$ python3 -q
>>> import numpy as np
>>> from numpy import linalg as LA
>>> np.set_printoptions(precision=2, suppress=True, linewidth=120)
>>> E = np.load("dump.npy")
>>> print(E)
[[ 4  5  6  7]
 [ 8  9 10 11]
 [12 13 14 15]
 [16 17 18 19]
 [20 21 22 23]
 [24 25 26 27]
 [28 29 30 31]]
>>> U, sigma, VT = LA.svd(E)
>>> V = VT[:(sigma > 1e-8).sum()]
>>> rng = np.random.default_rng(66)
>>> x0 = E[3] + 2 * E[5] + rng.integers(2) * np.eye(4)[1]
>>> print(x0)
[64. 68. 70. 73.]
>>> print(LA.matrix_rank(np.vstack([E, x0])))
3
>>> print(V.T @ V)
[[ 0.7  0.4  0.1 -0.2]
 [ 0.4  0.3  0.2  0.1]
 [ 0.1  0.2  0.3  0.4]
 [-0.2  0.1  0.4  0.7]]
>>> Y = E / LA.norm(E, axis=1)
Traceback (most recent call last):
  File "<python-input-12>", line 1, in <module>
    Y = E / LA.norm(E, axis=1)
        ~~^~~~~~~~~~~~~~~~~~~~
ValueError: operands could not be broadcast together with shapes (7,4) (7,) 
>>> Y = E / LA.norm(E, axis=1, keepdims=True)
>>> G = Y @ Y.T
>>> print(np.argwhere(np.triu(np.abs(G) > 0.95, 1)))
[[0 1]
 [0 2]
 [0 3]
 [0 4]
 [0 5]
 [0 6]
 [1 2]
 [1 3]
 [1 4]
 [1 5]
 [1 6]
 [2 3]
 [2 4]
 [2 5]
 [2 6]
 [3 4]
 [3 5]
 [3 6]
 [4 5]
 [4 6]
 [5 6]]
>>> print(G[4])
[0.99 1.   1.   1.   1.   1.   1.  ]
>>> print((np.abs(G) > 0.9).astype(int))
[[1 1 1 1 1 1 1]
 [1 1 1 1 1 1 1]
 [1 1 1 1 1 1 1]
 [1 1 1 1 1 1 1]
 [1 1 1 1 1 1 1]
 [1 1 1 1 1 1 1]
 [1 1 1 1 1 1 1]]
>>> print((G - 2 * np.eye(7)).round(6).argmax(axis=1))
[1 2 3 4 5 6 5]
>>> G = E.T @ E
>>> print((E @ E.T).shape)
(7, 7)
>>> print(np.allclose(G, G.T))
True
>>> print(LA.matrix_rank(G))
2
>>> W0 = np.loadtxt("data.csv", delimiter=",")
>>> print(W0)
[[ 0.66 -1.27  1.32 -0.44  0.06]
 [ 1.58 -0.1  -0.97 -0.19  0.71]
 [ 0.87  0.77  0.27 -0.34 -1.57]
 [-0.05 -1.25 -0.85  0.87 -0.98]
 [-0.55 -0.46 -0.72 -1.7  -0.28]]
>>> x0 = np.array([1, 0, 0, 2, 0])
>>> target = W0 @ x0
>>> coef, lr = np.zeros(5), 1 / LA.norm(W0, 2) ** 2
>>> for i in range(30):
...     coef -= lr * W0.T @ (W0 @ coef - target)
...     if i % 10 == 0: print(i, round(LA.norm(W0 @ coef - target), 2))
... 
0 0.0
10 0.0
20 0.0
>>> print(coef.round(2) + 0)
[1. 0. 0. 2. 0.]
>>> Q = W0.astype(float).copy()
>>> for j in range(5):
...     Q[:, j] -= Q[:, :j] @ (Q[:, :j].T @ Q[:, j])
...     Q[:, j] /= LA.norm(Q[:, j])
... 
>>> print(np.round(Q.T @ W0, 2) + 0)
[[2. 0. 0. 0. 0.]
 [0. 2. 0. 0. 0.]
 [0. 0. 2. 0. 0.]
 [0. 0. 0. 2. 0.]
 [0. 0. 0. 0. 2.]]
>>> cent = np.sign(np.array([[-1, 0, 0, -1], [2, -1, 2, 0], [1, 0, 2, 1], [-2, 0, 2, 2]]))
>>> Y = (np.tril(cent, -1) + np.eye(4)) @ (np.triu(cent, 1) + np.eye(4))
>>> w = np.array([0, 0, -2, 2])
>>> X = np.rint(Y * w @ LA.inv(Y)) + 0
>>> print(X)
[[ -4.   0.   2.  -2.]
 [  2.   0.  -2.   0.]
 [  6.   0.  -4.   2.]
 [ 18.   0. -10.   8.]]
>>> rank = LA.matrix_rank(X)
>>> print(rank)
2
>>> ns = LA.svd(X)[2][rank:].T
>>> print([int(LA.matrix_rank(X[:, :j + 1])) for j in range(4)])
[1, 1, 2, 2]
>>> print(np.allclose(X @ ns, 0))
True
>>> print([int(LA.matrix_rank(X[:i])) for i in range(1, len(X) + 1)])
[1, 2, 2, 2]
>>> G = X.T @ X
>>> print(np.allclose(G, G.T))
True
>>> print(np.round(LA.eigvalsh(G)[::-1], 2) + 0)
[573.57   2.43   0.     0.  ]
>>> print(G)
[[ 380.    0. -216.  164.]
 [   0.    0.    0.    0.]
 [-216.    0.  124.  -92.]
 [ 164.    0.  -92.   72.]]
>>> print((X @ X.T).shape)
(4, 4)
>>> print(LA.matrix_rank(G))
2
>>> arr = np.loadtxt("x.csv", delimiter=",")
>>> print(arr)
[[ -2.99  -4.4    8.17   7.16  -1.58   5.01  -0.26]
 [ -3.75  -3.4    7.53   5.89  -1.32   4.25   0.44]
 [-10.86  -3.4   10.1   11.69  -7.78  -2.86   4.93]
 [ -6.39  -3.64   9.43   9.46  -4.42   1.61   3.97]
 [ -4.22  -5.07   9.14   9.31  -3.26   3.78   0.13]
 [ -2.8   -3.56  11.24  10.63  -3.21   5.2   10.23]
 [ -0.09  -5.3    8.95   7.83  -0.46   7.91   0.38]
 [ -7.21  -2.89  10.57  10.75  -5.48   0.79   8.73]
 [  0.61  -4.17   7.26   4.59   1.51   8.61  -0.91]
 [ -7.46  -3.81   8.68   8.93  -4.69   0.54   1.17]
 [ -7.73  -3.17   9.92  10.25  -5.49   0.27   6.1 ]
 [ -8.35  -0.82   9.51   8.35  -4.85  -0.35  11.04]
 [-10.75  -3.44  10.82  12.63  -8.19  -2.75   6.77]
 [-11.96  -2.     9.53  10.36  -7.66  -3.96   6.75]
 [ -8.05  -2.83   8.73   8.54  -4.79  -0.05   3.72]
 [ -7.88  -2.72   9.78   9.81  -5.34   0.12   6.86]
 [-11.58  -1.87   9.49  10.09  -7.33  -3.58   7.13]
 [ -5.23  -3.37   7.91   6.87  -2.55   2.77   1.04]
 [-15.48  -2.48   8.28  10.19  -9.33  -7.48   0.97]
 [-10.92  -3.13   9.83  11.16  -7.54  -2.92   4.89]
 [-16.22  -1.29   7.49   8.58  -8.9   -8.22   1.79]
 [-10.8   -1.69   8.72   8.68  -6.24  -2.8    5.83]
 [ -7.89  -4.02   8.49   8.96  -4.93   0.11  -0.04]
 [ -2.08  -4.68   9.57   8.91  -1.99   5.92   3.01]
 [ -6.79  -2.82   8.82   8.24  -4.02   1.21   4.4 ]
 [-10.26  -2.94   9.4   10.25  -6.75  -2.26   4.5 ]
 [ -7.59  -3.2   10.36  10.8   -5.69   0.41   7.22]
 [ -4.81  -1.91   9.36   7.69  -2.75   3.19   8.93]
 [ -5.22  -4.69   8.71   8.81  -3.52   2.78  -0.36]
 [-13.38  -1.35   8.45   8.97  -7.67  -5.38   5.14]
 [ -6.31  -4.04   9.71  10.08  -4.7    1.69   3.7 ]
 [-11.07  -0.14  11.98  12.09  -8.08  -3.07  18.54]]
>>> d = LA.norm(arr[:, None] - arr[None], axis=-1)
>>> print((d + 1e9 * np.eye(32)).round(6).argmin(axis=1))
[ 1  0 19 30 28 27 23 26  6 22 15  7  2 16 24 10 13  1 20  2 18 16  9  0  3 19 10  5  4 13  3 11]
>>> print(d.mean(axis=1).argmax())
31
>>> print(LA.cond(arr) > 100)
True
>>> print(np.argsort(-LA.norm(arr, axis=0).round(6), kind="stable")[:3])
[3 2 0]
>>> cen = arr - arr.mean(axis=0)
>>> V = LA.svd(cen)[2][:4]
>>> Y = cen - cen @ V.T @ V
>>> print(np.round((cen @ V.T).std(axis=0), 2) + 0)
[6.58 3.92 1.56 0.  ]
>>> print(np.round(np.cov(cen @ V.T, rowvar=False), 2) + 0)
[[44.71  0.    0.    0.  ]
 [ 0.   15.85  0.    0.  ]
 [ 0.    0.    2.52  0.  ]
 [ 0.    0.    0.    0.  ]]
>>> print(np.round(Y.std(axis=0), 2) + 0)
[0. 0. 0. 0. 0. 0. 0.]
>>> print(LA.norm(Y, axis=1).round(6).argmax())
0
>>> Y = arr / LA.norm(arr, axis=1, keepdims=True)
>>> G = Y @ Y.T
>>> print(G[16])
[0.66 0.72 0.99 0.92 0.77 0.78 0.47 0.95 0.25 0.92 0.96 0.95 0.99 1.   0.97 0.97 1.   0.84 0.93 0.99 0.92 1.   0.9
 0.69 0.94 0.99 0.96 0.86 0.81 0.99 0.91 0.93]
>>> print(LA.norm(Y, axis=1))
[1. 1. 1. 1. 1. 1. 1. 1. 1. 1. 1. 1. 1. 1. 1. 1. 1. 1. 1. 1. 1. 1. 1. 1. 1. 1. 1. 1. 1. 1. 1. 1.]
>>> print((G - 2 * np.eye(32)).round(6).argmax(axis=1))
[ 1  0 19 30 28 27 23 26  6 22 26 31  2 16 24 26 13 28 20  2 18 16  9  0  3 19 15  5  4 13  3 11]
>>> print(np.round(np.degrees(np.arccos(np.clip(G[16, 25], -1, 1))), 2))
8.5
>>> print(np.round(LA.norm(arr), 2))
105.32
>>> print(np.round(np.abs(arr).max(), 2))
18.54
>>> print(np.unravel_index(np.abs(arr).argmax(), arr.shape))
(np.int64(31), np.int64(6))
>>> print(arr.sum(axis=0))
[-245.5   -98.21  295.92  296.54 -159.02   10.5   146.73]
>>> np.zeros(32, 7)
Traceback (most recent call last):
  File "<python-input-74>", line 1, in <module>
    np.zeros(32, 7)
    ~~~~~~~~^^^^^^^
TypeError: Cannot interpret '7' as a data type
>>> data = np.load("a.npy")
>>> print(data)
[[0.5 0.5 0.  0. ]
 [0.2 0.4 0.2 0.2]
 [0.  0.  0.5 0.5]
 [0.  0.  0.5 0.5]]
>>> # looks like rank 3
>>> print(np.round(data @ LA.pinv(data) @ data, 2) + 0)
[[0.5 0.5 0.  0. ]
 [0.2 0.4 0.2 0.2]
 [0.  0.  0.5 0.5]
 [0.  0.  0.5 0.5]]
>>> print(np.abs(np.diag(LA.qr(data)[1])) > 1e-9)
[ True  True  True False]
>>> print(np.unique(data.round(6), axis=0).shape)
(3, 4)
>>> print(np.allclose(data[:-1].T @ LA.lstsq(data[:-1].T, data[-1])[0], data[-1]))
True
>>> U, sigma, VT = LA.svd(data)
>>> print(np.argmax(sigma[:-1] / (sigma[1:] + 1e-6)) + 1)
3
>>> print(sigma.round(2) + 0)
[1.06 0.81 0.12 0.  ]
>>> Y = U[:, :3] @ np.diag(sigma[:3]) @ VT[:3]
>>> print(Y.round(2) + 0)
[[0.5 0.5 0.  0. ]
 [0.2 0.4 0.2 0.2]
 [0.  0.  0.5 0.5]
 [0.  0.  0.5 0.5]]
>>> print(np.round(np.abs(data - Y).max(), 2))
0.0
>>> print(np.round(LA.eigvals(data), 2) + 0)
[0.77 0.13 1.   0.  ]
>>> print(np.einsum("ii->", data))
1.9
>>> print(round(LA.eigvals(data).sum().real, 2))
1.9
>>> print(round(LA.det(2 * data), 2), round(LA.det(data), 2))
0.0 0.0
>>> print(np.kron(np.eye(2, dtype=int), data))
[[0.5 0.5 0.  0.  0.  0.  0.  0. ]
 [0.2 0.4 0.2 0.2 0.  0.  0.  0. ]
 [0.  0.  0.5 0.5 0.  0.  0.  0. ]
 [0.  0.  0.5 0.5 0.  0.  0.  0. ]
 [0.  0.  0.  0.  0.5 0.5 0.  0. ]
 [0.  0.  0.  0.  0.2 0.4 0.2 0.2]
 [0.  0.  0.  0.  0.  0.  0.5 0.5]
 [0.  0.  0.  0.  0.  0.  0.5 0.5]]
